$ python -q
>>> import numpy as np
>>> np.set_printoptions(suppress=True, linewidth=120)
>>> rd = lambda a: np.round(a, 2) + 0
>>> M = np.load("m.npy")
>>> print(M)
[[  1  -1   1  -1]
 [  1   0   0   0]
 [  1   1   1   1]
 [  1   2   4   8]
 [  1   3   9  27]
 [  1   4  16  64]
 [  1   5  25 125]]
>>> P = M @ np.linalg.solve(M.T @ M, M.T)
>>> print(rd(np.linalg.eigvalsh(P)))
[0. 0. 0. 1. 1. 1. 1.]
>>> print(rd(P))
[[ 0.93  0.19 -0.1  -0.1   0.02  0.1  -0.05]
 [ 0.19  0.45  0.38  0.14 -0.1  -0.17  0.1 ]
 [-0.1   0.38  0.45  0.29  0.05 -0.1   0.02]
 [-0.1   0.14  0.29  0.33  0.29  0.14 -0.1 ]
 [ 0.02 -0.1   0.05  0.29  0.45  0.38 -0.1 ]
 [ 0.1  -0.17 -0.1   0.14  0.38  0.45  0.19]
 [-0.05  0.1   0.02 -0.1  -0.1   0.19  0.93]]
>>> print(np.allclose(P @ P, P))
True
>>> print(rd(P @ M[:, 0]))
[1. 1. 1. 1. 1. 1. 1.]
>>> print(rd(np.diag(P)))
[0.93 0.45 0.45 0.33 0.45 0.45 0.93]
>>> mat = np.minimum.outer(np.arange(1, 10), np.arange(1, 10)) * -3
>>> print(mat)
[[ -3  -3  -3  -3  -3  -3  -3  -3  -3]
 [ -3  -6  -6  -6  -6  -6  -6  -6  -6]
 [ -3  -6  -9  -9  -9  -9  -9  -9  -9]
 [ -3  -6  -9 -12 -12 -12 -12 -12 -12]
 [ -3  -6  -9 -12 -15 -15 -15 -15 -15]
 [ -3  -6  -9 -12 -15 -18 -18 -18 -18]
 [ -3  -6  -9 -12 -15 -18 -21 -21 -21]
 [ -3  -6  -9 -12 -15 -18 -21 -24 -24]
 [ -3  -6  -9 -12 -15 -18 -21 -24 -27]]
>>> vec = np.array([3, -3, 1, 1, -2, 3, 0, -3, 2])
>>> print(mat @ np.eye(9)[0])
[-3. -3. -3. -3. -3. -3. -3. -3. -3.]
>>> print(np.linalg.norm(mat @ vec) <= np.linalg.norm(mat, 2) * np.linalg.norm(vec) + 1e-9)
True
>>> print(mat @ np.ones(9))
[ -27.  -51.  -72.  -90. -105. -117. -126. -132. -135.]
>>> print(np.einsum("ij,j->i", mat, vec))
[ -6  -3  -9 -12 -12 -18 -15 -12 -18]
>>> print((mat * vec).sum(axis=1))
[ -6  -3  -9 -12 -12 -18 -15 -12 -18]
>>> def softmax(z):
...     e = np.exp(z - z.max(axis=-1, keepdims=True))
...     return e / e.sum(axis=-1, keepdims=True)
... 
>>> print(rd(softmax(mat[6] + 4)))
[0.95 0.05 0.   0.   0.   0.   0.   0.   0.  ]
>>> print(rd(softmax(mat).sum(axis=1)))
[1. 1. 1. 1. 1. 1. 1. 1. 1.]
>>> scores = mat @ mat.T / np.sqrt(9)
>>> print(rd(softmax(scores)[6] @ mat))
[ -3.  -6.  -9. -12. -15. -18. -21. -24. -27.]
>>> print(rd(softmax(scores)))
[[0.   0.   0.   0.   0.   0.   0.   0.05 0.95]
 [0.   0.   0.   0.   0.   0.   0.   0.   1.  ]
 [0.   0.   0.   0.   0.   0.   0.   0.   1.  ]
 [0.   0.   0.   0.   0.   0.   0.   0.   1.  ]
 [0.   0.   0.   0.   0.   0.   0.   0.   1.  ]
 [0.   0.   0.   0.   0.   0.   0.   0.   1.  ]
 [0.   0.   0.   0.   0.   0.   0.   0.   1.  ]
 [0.   0.   0.   0.   0.   0.   0.   0.   1.  ]
 [0.   0.   0.   0.   0.   0.   0.   0.   1.  ]]
>>> print(softmax(scores).round(6).argmax(axis=1))
[8 8 8 8 8 8 8 8 8]
>>> w, V = np.linalg.eigh(mat)
>>> print(rd(np.linalg.svd(mat, compute_uv=False)))
[109.98  12.45   4.65   2.51   1.64   1.2    0.97   0.84   0.77]
>>> print(np.unique(w.round(6) + 0, return_counts=True)[1])
[1 1 1 1 1 1 1 1 1]
>>> print(rd(V.T @ V))
[[1. 0. 0. 0. 0. 0. 0. 0. 0.]
 [0. 1. 0. 0. 0. 0. 0. 0. 0.]
 [0. 0. 1. 0. 0. 0. 0. 0. 0.]
 [0. 0. 0. 1. 0. 0. 0. 0. 0.]
 [0. 0. 0. 0. 1. 0. 0. 0. 0.]
 [0. 0. 0. 0. 0. 1. 0. 0. 0.]
 [0. 0. 0. 0. 0. 0. 1. 0. 0.]
 [0. 0. 0. 0. 0. 0. 0. 1. 0.]
 [0. 0. 0. 0. 0. 0. 0. 0. 1.]]
>>> print(rd(np.linalg.eigvalsh(mat @ mat)))
[    0.59     0.7      0.94     1.45     2.67     6.29    21.6    154.89 12095.86]
>>> arr = np.array([[1, -1, 1, -1, 1, -1, 1, -1],
...     [1, 1, -1, -1, 1, 1, -1, -1],
...     [1, -1, -1, 1, -1, 1, 1, -1],
...     [1, 1, 1, 1, -1, -1, -1, -1],
...     [1, -1, -1, 1, 1, -1, -1, 1],
...     [1, 1, -1, -1, -1, -1, 1, 1],
...     [1, 1, 1, 1, 1, 1, 1, 1],
...     [1, -1, 1, -1, -1, 1, -1, 1]])
>>> u = np.array([2, 2, 3, 0, 0, 3, 3, 0])
>>> out = arr + np.outer(u, np.eye(8)[0])
>>> print(np.linalg.matrix_rank(out - arr))
1
>>> print(rd(np.linalg.det(out) / np.linalg.det(arr)), rd(1 + np.linalg.solve(arr, u)[0]))
2.63 2.62
>>> print(out)
[[ 3. -1.  1. -1.  1. -1.  1. -1.]
 [ 3.  1. -1. -1.  1.  1. -1. -1.]
 [ 4. -1. -1.  1. -1.  1.  1. -1.]
 [ 1.  1.  1.  1. -1. -1. -1. -1.]
 [ 1. -1. -1.  1.  1. -1. -1.  1.]
 [ 4.  1. -1. -1. -1. -1.  1.  1.]
 [ 4.  1.  1.  1.  1.  1.  1.  1.]
 [ 1. -1.  1. -1. -1.  1. -1.  1.]]
>>> print(np.linalg.matrix_rank(np.linalg.inv(out) - np.linalg.inv(arr), tol=1e-8))
1
>>> E = np.loadtxt("run1.csv", delimiter=",")
>>> print(E)
[[ 1.  2. -2.  0.]
 [ 2.  1.  2. -2.]
 [-2.  2.  1.  2.]
 [ 0. -2.  2.  1.]]
>>> # symmetric
>>> vec = np.array([0, -3, -3, -2])
>>> y = E @ vec
>>> b, lr = np.zeros(4), 1 / np.linalg.norm(E, 2) ** 2
>>> for i in range(300):
...     b -= lr * E.T @ (E @ b - y)
...     if i % 50 == 0: print(i, round(np.linalg.norm(E @ b - y), 2))
... 
0 6.14
50 0.06
100 0.0
150 0.0
200 0.0
250 0.0
>>> print(rd(np.linalg.cond(E)))
4.12
>>> out = np.array([[-1, 3, 3], [-1, -1, -2], [-5, 0, -4], [-3, -3, 2]])
>>> print(np.einsum("ik,kj->ij", E, out))
[[  7.   1.   7.]
 [ -7.  11.  -8.]
 [-11. -14. -10.]
 [-11.  -1.  -2.]]
>>> print(np.einsum("ij,ij->i", E, E))
[ 9. 13. 13.  9.]
>>> print(out.T @ E.T)
[[  7.  -7. -11. -11.]
 [  1.  11. -14.  -1.]
 [  7.  -8. -10.  -2.]]
>>> print(np.linalg.matrix_rank(np.vstack([E, out.T])))
4
>>> print(np.vstack([E, out.T]).shape)
(7, 4)
>>> print(np.einsum("ij->j", E))
[1. 3. 3. 1.]
>>> out = E[0, 0] * E[1:] - np.outer(E[1:, 0], E[0])
>>> print(out)
[[ 0. -3.  6. -2.]
 [ 0.  6. -3.  2.]
 [ 0. -2.  2.  1.]]
>>> print(E[:, 0] / E[0, 0])
[ 1.  2. -2.  0.]
>>> F = np.load("w.npy")
>>> print(F)
[[2 0 1 2 1]
 [3 1 1 2 0]
 [2 3 0 1 1]
 [2 0 3 3 1]
 [0 1 2 3 0]
 [1 2 1 2 3]]
>>> Q, r_ = np.linalg.qr(F)
>>> print(rd(Q @ r_))
[[2. 0. 1. 2. 1.]
 [3. 1. 1. 2. 0.]
 [2. 3. 0. 1. 1.]
 [2. 0. 3. 3. 1.]
 [0. 1. 2. 3. 0.]
 [1. 2. 1. 2. 3.]]
>>> print(Q.shape, r_.shape)
(6, 5) (5, 5)
>>> u = np.array([1, -5, -2, -5])
>>> out = E + np.outer(u, np.eye(4)[2])
>>> print(np.linalg.matrix_rank(out - E))
1
>>> print(out)
[[ 1.  2. -1.  0.]
 [ 2.  1. -3. -2.]
 [-2.  2. -1.  2.]
 [ 0. -2. -3.  1.]]
>>> print(rd(np.linalg.det(out) / np.linalg.det(E)), rd(1 + np.linalg.solve(E, u)[2]))
-0.96 -0.96
>>> w1 = np.array([[0, -9, 2, 1],
...     [-4, -7, -5, 2],
...     [-8, 9, 4, -1],
...     [-9, 9, 4, 5],
...     [-8, -5, 5, 6]])
>>> b = np.array([8, -9, -3, 2])
>>> H = np.maximum(F @ w1 + b, 0)
>>> print(H)
[[ 0  0 18 19]
 [ 0  0 10 16]
 [ 0  0  0 21]
 [ 0 22 30 22]
 [ 0 29 12 17]
 [ 0  0 16 34]]
>>> C = np.array([[-1, 3, 8], [-8, -5, 3], [6, -9, -2], [9, 2, 3]])
>>> print(H @ C)
[[ 279 -124   21]
 [ 204  -58   28]
 [ 189   42   63]
 [ 202 -336   72]
 [  -7 -219  114]
 [ 402  -76   70]]
>>> print(w1 @ C)
[[  93   29  -28]
 [  48   72  -37]
 [ -49 -107  -48]
 [   6  -98  -38]
 [ 132  -32  -71]]
>>> vec = np.array([2, 0, 0, 1, 0])
>>> y = F @ vec
>>> b, lr = np.zeros(5), 1 / np.linalg.norm(F, 2) ** 2
>>> for i in range(50):
...     b -= lr * F.T @ (F @ b - y)
...     if i % 10 == 0: print(i, round(np.linalg.norm(F @ b - y), 2))
... 
0 3.52
10 1.3
20 0.55
30 0.33
40 0.27
>>> print(rd(np.linalg.cond(F)))
12.83
>>> rng = np.random.default_rng(6824)
>>> lab = rng.permutation(5)
>>> out = F[:, lab] * rng.choice([-1, 1], 5)
>>> print(out)
[[-2 -2 -1  1  0]
 [-2 -3 -1  0  1]
 [-1 -2  0  1  3]
 [-3 -2 -3  1  0]
 [-3  0 -2  0  1]
 [-2 -1 -1  3  2]]
>>> U, _, vt = np.linalg.svd(F.T @ out)
>>> print(rd(U @ vt))
[[ 0. -1.  0.  0.  0.]
 [ 0.  0.  0.  0.  1.]
 [ 0.  0. -1.  0.  0.]
 [-1.  0.  0.  0.  0.]
 [ 0.  0.  0.  1.  0.]]
>>> m1 = np.array([[9.27, -4.88, 6.0, 5.29],
...     [-4.46, 3.93, -0.68, -2.45],
...     [1.99, 0.47, 2.33, 0.87],
...     [-2.12, 0.06, -1.42, -1.43],
...     [-7.58, 4.49, -6.54, -3.16],
...     [6.3, 3.45, 0.46, 2.09],
...     [4.77, 4.77, -1.06, -1.98],
...     [3.24, 1.22, 5.35, 2.49],
...     [0.9, 3.29, -0.67, -0.96]])
>>> U, sv = np.linalg.svd(m1)
Traceback (most recent call last):
  File "<python-input-85>", line 1, in <module>
    U, sv = np.linalg.svd(m1)
    ^^^^^
ValueError: too many values to unpack (expected 2)
>>> U, sv, vt = np.linalg.svd(m1, full_matrices=False)
>>> print(rd(sv / sv[0]))
[1.   0.5  0.25 0.12]
>>> print(np.allclose(U * sv @ vt, m1))
True
>>> print(np.abs(U[:, 0]).round(6).argmax())
0
>>> print(rd(U.T @ U))
[[1. 0. 0. 0.]
 [0. 1. 0. 0.]
 [0. 0. 1. 0.]
 [0. 0. 0. 1.]]
>>> print(rd(np.sqrt((sv ** 2).sum())), rd(np.linalg.norm(m1)))
23.05 23.05
>>> print(rd(np.cumsum(sv ** 2) / np.sum(sv ** 2)))
[0.75 0.94 0.99 1.  ]
>>> u = np.array([-4, -5, 0, -2, 3])
>>> X = u[np.abs(np.subtract.outer(np.arange(5), np.arange(5)))]
>>> print(X)
[[-4 -5  0 -2  3]
 [-5 -4 -5  0 -2]
 [ 0 -5 -4 -5  0]
 [-2  0 -5 -4 -5]
 [ 3 -2  0 -5 -4]]
>>> # equal to its transpose
>>> ang = np.radians(36)
>>> r_ = np.eye(5)
>>> r_[0, 0] = r_[1, 1] = np.cos(ang)
>>> r_[0, 1], r_[1, 0] = -np.sin(ang), np.sin(ang)
>>> print(rd(r_))
[[ 0.81 -0.59  0.    0.    0.  ]
 [ 0.59  0.81  0.    0.    0.  ]
 [ 0.    0.    1.    0.    0.  ]
 [ 0.    0.    0.    1.    0.  ]
 [ 0.    0.    0.    0.    1.  ]]
>>> out = X @ r_.T
>>> print(rd(out))
[[-0.3  -6.4   0.   -2.    3.  ]
 [-1.69 -6.17 -5.    0.   -2.  ]
 [ 2.94 -4.05 -4.   -5.    0.  ]
 [-1.62 -1.18 -5.   -4.   -5.  ]
 [ 3.6   0.15  0.   -5.   -4.  ]]
>>> print(rd(np.linalg.det(r_)), rd(np.trace(r_)))
1.0 4.62
>>> Q, r_ = np.linalg.qr(out)
>>> print(rd(np.trace(Q @ Q.T)))
5.0
>>> print(rd(abs(r_[0, 0])), rd(np.linalg.norm(out[:, 0])))
5.21 5.21
>>> w, V = np.linalg.eigh(X)
>>> print(np.abs(V[:, -1]).round(6).argmax())
1
>>> print((w > 1e-8).sum(), (w < -1e-8).sum())
1 4
>>> print(rd(np.abs(V[:, -1])))
[0.42 0.47 0.44 0.47 0.42]
>>> print(rd(V @ np.diag(w) @ V.T))
[[-4. -5.  0. -2.  3.]
 [-5. -4. -5.  0. -2.]
 [ 0. -5. -4. -5.  0.]
 [-2.  0. -5. -4. -5.]
 [ 3. -2.  0. -5. -4.]]
>>> print(rd(np.linalg.svd(X, compute_uv=False)))
[13.33  8.85  6.85  2.52  2.15]
>>> W0 = np.load("mat.npy")
>>> print(W0)
[[0. 1. 1. 1. 1. 1. 1. 1.]
 [1. 0. 1. 1. 1. 1. 1. 1.]
 [1. 1. 0. 1. 1. 1. 1. 1.]
 [1. 1. 1. 0. 1. 1. 1. 1.]
 [1. 1. 1. 1. 0. 1. 1. 1.]
 [1. 1. 1. 1. 1. 0. 1. 1.]
 [1. 1. 1. 1. 1. 1. 0. 1.]
 [1. 1. 1. 1. 1. 1. 1. 0.]]
>>> ang = np.radians(135)
>>> r_ = np.eye(8)
>>> r_[0, 0] = r_[7, 7] = np.cos(ang)
>>> r_[0, 7], r_[7, 0] = -np.sin(ang), np.sin(ang)
>>> print(rd(r_))
[[-0.71  0.    0.    0.    0.    0.    0.   -0.71]
 [ 0.    1.    0.    0.    0.    0.    0.    0.  ]
 [ 0.    0.    1.    0.    0.    0.    0.    0.  ]
 [ 0.    0.    0.    1.    0.    0.    0.    0.  ]
 [ 0.    0.    0.    0.    1.    0.    0.    0.  ]
 [ 0.    0.    0.    0.    0.    1.    0.    0.  ]
 [ 0.    0.    0.    0.    0.    0.    1.    0.  ]
 [ 0.71  0.    0.    0.    0.    0.    0.   -0.71]]
>>> out = W0 @ r_.T
>>> print(rd(np.linalg.det(r_)), rd(np.trace(r_)))
1.0 4.59
>>> print(rd(np.abs(out - W0).max(axis=0)))
[2.41 0.   0.   0.   0.   0.   0.   1.71]
>>> print(rd(out))
[[-0.71  1.    1.    1.    1.    1.    1.   -0.71]
 [-1.41  0.    1.    1.    1.    1.    1.    0.  ]
 [-1.41  1.    0.    1.    1.    1.    1.    0.  ]
 [-1.41  1.    1.    0.    1.    1.    1.    0.  ]
 [-1.41  1.    1.    1.    0.    1.    1.    0.  ]
 [-1.41  1.    1.    1.    1.    0.    1.    0.  ]
 [-1.41  1.    1.    1.    1.    1.    0.    0.  ]
 [-0.71  1.    1.    1.    1.    1.    1.    0.71]]
>>> print(rd(np.linalg.svd(W0, compute_uv=False)), rd(np.linalg.svd(out, compute_uv=False)))
[7. 1. 1. 1. 1. 1. 1. 1.] [7. 1. 1. 1. 1. 1. 1. 1.]
>>> out = W0 + rng.integers(-2, 3, (8, 1)) @ rng.integers(-2, 3, (1, 8))
>>> print(out)
[[-4.  5.  5. -1.  5.  5. -1.  3.]
 [ 5. -4. -3.  3. -3. -3.  3. -1.]
 [-1.  3.  2.  0.  3.  3.  0.  2.]
 [-1.  3.  3. -1.  3.  3.  0.  2.]
 [ 1.  1.  1.  1.  0.  1.  1.  1.]
 [ 3. -1. -1.  2. -1. -2.  2.  0.]
 [-3.  5.  5. -1.  5.  5. -2.  3.]
 [ 5. -3. -3.  3. -3. -3.  3. -2.]]
>>> print(out - W0)
[[-4.  4.  4. -2.  4.  4. -2.  2.]
 [ 4. -4. -4.  2. -4. -4.  2. -2.]
 [-2.  2.  2. -1.  2.  2. -1.  1.]
 [-2.  2.  2. -1.  2.  2. -1.  1.]
 [ 0.  0.  0.  0.  0.  0.  0.  0.]
 [ 2. -2. -2.  1. -2. -2.  1. -1.]
 [-4.  4.  4. -2.  4.  4. -2.  2.]
 [ 4. -4. -4.  2. -4. -4.  2. -2.]]
>>> print(np.linalg.matrix_rank(out - W0, tol=1e-8))
1
>>> vec = np.array([9, 9, 5, 0, 6, 6, 2, 3])
>>> y = out @ vec
>>> b, lr = np.zeros(8), 1 / np.linalg.norm(out, 2) ** 2
>>> for i in range(50):
...     b -= lr * out.T @ (out @ b - y)
...     if i % 10 == 0: print(i, round(np.linalg.norm(out @ b - y), 2))
... 
0 70.65
10 29.7
20 14.04
30 9.02
40 7.76
>>> print(rd(np.linalg.cond(out)))
30.11
>>> out = np.array([[0, 3], [1, 1], [0, 0], [2, 1], [0, 1], [2, 3], [2, 0], [0, 3]])
>>> print(np.linalg.matrix_rank(W0 @ out))
2
>>> print(out.T @ W0.T)
[[ 7.  6.  7.  5.  7.  5.  5.  7.]
 [ 9. 11. 12. 11. 11.  9. 12.  9.]]
>>> print(np.einsum("ij->j", W0))
[7. 7. 7. 7. 7. 7. 7. 7.]
>>> print(W0 @ out)
[[ 7.  9.]
 [ 6. 11.]
 [ 7. 12.]
 [ 5. 11.]
 [ 7. 11.]
 [ 5.  9.]
 [ 5. 12.]
 [ 7.  9.]]
>>> print(np.vstack([W0, out.T]).shape)
(10, 8)
>>> print(np.einsum("ik,kj->ji", W0, out))
[[ 7.  6.  7.  5.  7.  5.  5.  7.]
 [ 9. 11. 12. 11. 11.  9. 12.  9.]]
